In [1]: import numpy as np

In [2]: np.set_printoptions(precision=4, suppress=True, linewidth=200)

In [3]: feats = np.loadtxt("run7.csv", delimiter=",")

In [4]: feats
Out[4]: 
array([[  9.0313,   2.9072, -16.0804, -11.9711,   3.9807,  22.9874,  -5.0461,   5.0771,  -0.9824,  12.0049,   8.0786],
       [-10.0153,  -9.0111,  10.0262,   7.8876,   3.041 , -11.0324,  -3.9534,   4.0127,  -1.009 ,  -2.0073, -11.0578],
       [ -9.9966, -12.9825,   8.0277,  -1.042 ,   9.914 ,   8.0132,  -9.0028,   8.9646,   1.0979,   5.9737,  -8.8541],
       [ -3.9738,   3.9944,  19.9902,   1.9835,  -6.0484, -10.024 ,  14.0435, -14.049 ,   8.0038, -15.9407,   4.0316],
       [ 12.9819,  16.0201, -16.0045,   7.0042, -13.9457, -18.9367,   7.9681,  -7.9557,  -5.9918,  -5.9709,   6.9703],
       [-15.0032, -16.0244,  20.0714,  -2.9644,  11.9802,  11.0157,  -6.019 ,   6.0332,   5.9847,   2.0322,  -9.0838],
       [-10.006 ,  -0.968 ,  35.8924,  -6.995 ,  -0.092 ,   5.9408,  16.9366, -17.0116,  17.001 , -17.8907,   6.9629],
       [ -9.9899, -15.9649,   6.0614,  -6.9265,  15.0552,  21.0024, -13.0187,  12.9927,   2.0647,  12.0862,  -8.0566],
       [  2.9928,  -2.9755, -14.0022,  -3.0021,   4.9761,  10.038 ,  -9.9943,   9.974 ,  -5.0256,  11.9337,  -1.9794]])

In [5]: np.round(np.linalg.norm(feats, 2) / np.linalg.norm(feats), 4)
Out[5]: np.float64(0.68)

In [6]: np.argsort(-np.linalg.norm(feats, axis=0).round(6), kind="stable")[:3]
Out[6]: array([2, 5, 9])

In [7]: np.linalg.matrix_rank(feats, rtol=0.1)
Out[7]: np.int64(3)

In [8]: r0, g = feats[3], feats[0]

In [9]: round(r0 @ r0, 4)
Out[9]: np.float64(1301.3672)

In [10]: pr = (r0 @ g) / (r0 @ r0) * r0

In [11]: pr
Out[11]: array([  2.8484,  -2.8632, -14.3291,  -1.4218,   4.3355,   7.1853, -10.0665,  10.0704,  -5.7372,  11.4264,  -2.8899])

In [12]: round((g - pr) @ r0, 4)
Out[12]: np.float64(0.0)

In [13]: g - pr
Out[13]: array([  6.1829,   5.7704,  -1.7513, -10.5493,  -0.3548,  15.8021,   5.0204,  -4.9933,   4.7548,   0.5785,  10.9685])

In [14]: np.round(np.linalg.norm(r0 + g) ** 2 + np.linalg.norm(r0 - g) ** 2, 4)
Out[14]: np.float64(5198.2461)

In [15]: T = np.stack([feats, 4 * feats, feats[::-1]])

In [16]: T.shape
Out[16]: (3, 9, 11)

In [17]: np.linalg.matrix_rank(T)
Out[17]: array([9, 9, 9])

In [18]: (T @ feats.T).shape
Out[18]: (3, 9, 9)

In [19]: np.linalg.matrix_rank(T.reshape(3, -1))
Out[19]: np.int64(2)

In [20]: J = np.load("m.npy")

In [21]: J
Out[21]: 
array([[ 1,  1,  1,  1, -1, -1, -1, -1],
       [ 1, -1,  1, -1, -1,  1, -1,  1],
       [ 1, -1,  1, -1,  1, -1,  1, -1],
       [ 1, -1, -1,  1, -1,  1,  1, -1]])

In [22]: T = np.stack([J, 5 * J, J[::-1]])

In [23]: np.linalg.matrix_rank(T)
Out[23]: array([4, 4, 4])

In [24]: np.linalg.matrix_rank(T.reshape(3, -1))
Out[24]: np.int64(2)

In [25]: T.shape
Out[25]: (3, 4, 8)

In [26]: x0 = np.array([3, 2, 0, 1, 0, -3, 0, 2])

In [27]: (J * x0).sum(axis=1)
Out[27]: array([ 7, -1,  1, -3])

In [28]: J * x0
Out[28]: 
array([[ 3,  2,  0,  1,  0,  3,  0, -2],
       [ 3, -2,  0, -1,  0, -3,  0,  2],
       [ 3, -2,  0, -1,  0,  3,  0, -2],
       [ 3, -2,  0,  1,  0, -3,  0, -2]])

In [29]: (J @ x0).argmax()
Out[29]: np.int64(0)

In [30]: J @ np.ones(8)
Out[30]: array([0., 0., 0., 0.])

In [31]: J.mean(axis=0)
Out[31]: array([ 1. , -0.5,  0.5,  0. , -0.5,  0. ,  0. , -0.5])

In [32]: J - J[0]
Out[32]: 
array([[ 0,  0,  0,  0,  0,  0,  0,  0],
       [ 0, -2,  0, -2,  0,  2,  0,  2],
       [ 0, -2,  0, -2,  2,  0,  2,  0],
       [ 0, -2, -2,  0,  0,  2,  2,  0]])

In [33]: J[:, 8]
---------------------------------------------------------------------------
IndexError                                Traceback (most recent call last)
Cell In[33], line 1
----> 1 J[:, 8]

IndexError: index 8 is out of bounds for axis 1 with size 8

In [34]: J[4]
---------------------------------------------------------------------------
IndexError                                Traceback (most recent call last)
Cell In[34], line 1
----> 1 J[4]

IndexError: index 4 is out of bounds for axis 0 with size 4

In [35]: np.abs(J).max()
Out[35]: np.int64(1)

In [36]: np.round(np.linalg.norm(J, 2), 4)
Out[36]: np.float64(2.8284)

In [37]: np.linalg.norm(J, axis=1)
Out[37]: array([2.8284, 2.8284, 2.8284, 2.8284])

In [38]: round(np.linalg.norm(J) ** 2 / np.linalg.norm(J, 2) ** 2, 4)
Out[38]: np.float64(4.0)

In [39]: np.round(np.linalg.norm(J[0] - J[1]), 4)
Out[39]: np.float64(4.0)

In [40]: K = np.array([[-1, -2, 3, -1, -1],
    ...:     [-5, -5, -3, 1, 1],
    ...:     [2, -1, 5, -3, 4],
    ...:     [-5, -5, -1, -1, 3],
    ...:     [-4, -3, 1, -5, -5]])

In [41]: K
Out[41]: 
array([[-1, -2,  3, -1, -1],
       [-5, -5, -3,  1,  1],
       [ 2, -1,  5, -3,  4],
       [-5, -5, -1, -1,  3],
       [-4, -3,  1, -5, -5]])

In [42]: def softmax(z):
    ...:     e = np.exp(z - z.max(axis=-1, keepdims=True))
    ...:     return e / e.sum(axis=-1, keepdims=True)
    ...: 

In [43]: softmax(K).sum(axis=1)
Out[43]: array([1., 1., 1., 1., 1.])

In [44]: softmax(K[4] + -1)
Out[44]: array([0.0065, 0.0178, 0.9709, 0.0024, 0.0024])

In [45]: softmax(K[4])
Out[45]: array([0.0065, 0.0178, 0.9709, 0.0024, 0.0024])

In [46]: S = K @ K.T / np.sqrt(5)

In [47]: softmax(S)[4] @ K
Out[47]: array([-4., -3.,  1., -5., -5.])

In [48]: np.round(softmax(S), 4) + 0
Out[48]: 
array([[0.041 , 0.0002, 0.0168, 0.0028, 0.9392],
       [0.    , 0.936 , 0.    , 0.064 , 0.    ],
       [0.    , 0.    , 1.    , 0.    , 0.    ],
       [0.    , 0.064 , 0.    , 0.936 , 0.    ],
       [0.    , 0.    , 0.    , 0.    , 1.    ]])

In [49]: np.round(softmax(S + np.triu(np.full(S.shape, -np.inf), 1)), 4) + 0
Out[49]: 
array([[1.   , 0.   , 0.   , 0.   , 0.   ],
       [0.   , 1.   , 0.   , 0.   , 0.   ],
       [0.   , 0.   , 1.   , 0.   , 0.   ],
       [0.   , 0.064, 0.   , 0.936, 0.   ],
       [0.   , 0.   , 0.   , 0.   , 1.   ]])

In [50]: np.allclose(K, K.T)
Out[50]: False

In [51]: np.linalg.matrix_power(K, 3)
Out[51]: 
array([[-107, -174,  134, -124,  -14],
       [-154, -138, -137,  127,   34],
       [ 298,  151,  267,  -41,  106],
       [ -40,  -80,  -49,  135,   84],
       [-572, -629,    9, -113,   13]])

In [52]: np.allclose(K @ K.T, K.T @ K)
Out[52]: False

In [53]: np.trace(K)
Out[53]: np.int64(-7)

In [54]: np.sort(np.abs(np.linalg.eigvals(K)))
Out[54]: array([1.1289, 4.1952, 4.1952, 5.9593, 7.0942])

In [55]: (K + K.T) / 2
Out[55]: 
array([[-1. , -3.5,  2.5, -3. , -2.5],
       [-3.5, -5. , -2. , -2. , -1. ],
       [ 2.5, -2. ,  5. , -2. ,  2.5],
       [-3. , -2. , -2. , -1. , -1. ],
       [-2.5, -1. ,  2.5, -1. , -5. ]])

In [56]: M2 = K / np.linalg.norm(K, axis=1, keepdims=True)

In [57]: G = M2 @ M2.T

In [58]: G
Out[58]: 
array([[ 1.    ,  0.128 ,  0.4719,  0.3201,  0.6596],
       [ 0.128 ,  1.    , -0.328 ,  0.9016,  0.3231],
       [ 0.4719, -0.328 ,  1.    ,  0.0863, -0.0773],
       [ 0.3201,  0.9016,  0.0863,  1.    ,  0.3525],
       [ 0.6596,  0.3231, -0.0773,  0.3525,  1.    ]])

In [59]: np.argwhere(np.triu(np.abs(G) > 0.95, 1))
Out[59]: array([], shape=(0, 2), dtype=int64)

In [60]: round(float(np.degrees(np.arccos(np.clip(G[2, 3], -1, 1)))), 4)
Out[60]: 85.0479

In [61]: (np.abs(G) > 0.9).astype(int)
Out[61]: 
array([[1, 0, 0, 0, 0],
       [0, 1, 0, 1, 0],
       [0, 0, 1, 0, 0],
       [0, 1, 0, 1, 0],
       [0, 0, 0, 0, 1]])

In [62]: np.linalg.norm(M2, axis=1)
Out[62]: array([1., 1., 1., 1., 1.])

In [63]: hat = np.triu(np.array([[2, -4, 5, -5, 1],
    ...:     [-3, 0, 3, -2, -5],
    ...:     [0, 5, -5, 0, 4],
    ...:     [-3, 3, 3, -1, 1],
    ...:     [5, 2, 1, -3, -4]]), 1) + np.eye(5)

In [64]: M2 = hat @ K @ np.linalg.inv(hat)

In [65]: M2
Out[65]: 
array([[   50.,   235.,  -909.,   700.,  4056.],
       [   31.,   141.,  -569.,   456.,  2526.],
       [  -14.,   -69.,   286.,  -231., -1260.],
       [   -9.,   -44.,   177.,  -139.,  -782.],
       [   -4.,   -19.,    78.,   -63.,  -345.]])

In [66]: arr = np.loadtxt("arr.csv", delimiter=",")

In [67]: arr
Out[67]: 
array([[-0.3275, -0.5043,  0.799 ,  0.0002],
       [ 0.0364, -0.6509, -0.3961,  0.6466],
       [-0.8371, -0.1203, -0.419 , -0.3306],
       [-0.4367,  0.5545,  0.1708,  0.6874]])

In [68]: np.round(np.linalg.det(arr.T), 4)
Out[68]: np.float64(-1.0)

In [69]: round(float(np.linalg.det(2 * arr)), 4), round(np.linalg.det(arr), 4)
Out[69]: (-16.0, np.float64(-1.0))

In [70]: round(float(np.einsum("ii->", arr)), 4)
Out[70]: -0.71

In [71]: np.round(np.einsum("ij,ji->", arr, arr), 4)
Out[71]: np.float64(0.5041)

In [72]: round(float(np.linalg.eigvals(arr).sum().real), 4)
Out[72]: -0.71

In [73]: round(float(np.linalg.det(arr[::-1])), 4)
Out[73]: -1.0

In [74]: np.round(np.poly(arr), 4) + 0
Out[74]: array([ 1.  ,  0.71,  0.  , -0.71, -1.  ])

In [75]: t = np.radians(180)

In [76]: R = np.eye(4)

In [77]: R[1, 1] = R[0, 0] = np.cos(t)

In [78]: R[1, 0], R[0, 1] = -np.sin(t), np.sin(t)

In [79]: R.round(4) + 0
Out[79]: 
array([[-1.,  0.,  0.,  0.],
       [ 0., -1.,  0.,  0.],
       [ 0.,  0.,  1.,  0.],
       [ 0.,  0.,  0.,  1.]])

In [80]: M2 = arr @ R.T

In [81]: np.allclose(arr @ arr.T, M2 @ M2.T)
Out[81]: True

In [82]: np.allclose(np.linalg.norm(arr, axis=1), np.linalg.norm(M2, axis=1))
Out[82]: True

In [83]: np.abs(M2 - arr).max(axis=0)
Out[83]: array([1.6741, 1.3018, 0.    , 0.    ])

In [84]: round(np.linalg.det(R), 4), np.trace(R)
Out[84]: (np.float64(1.0), np.float64(0.0))
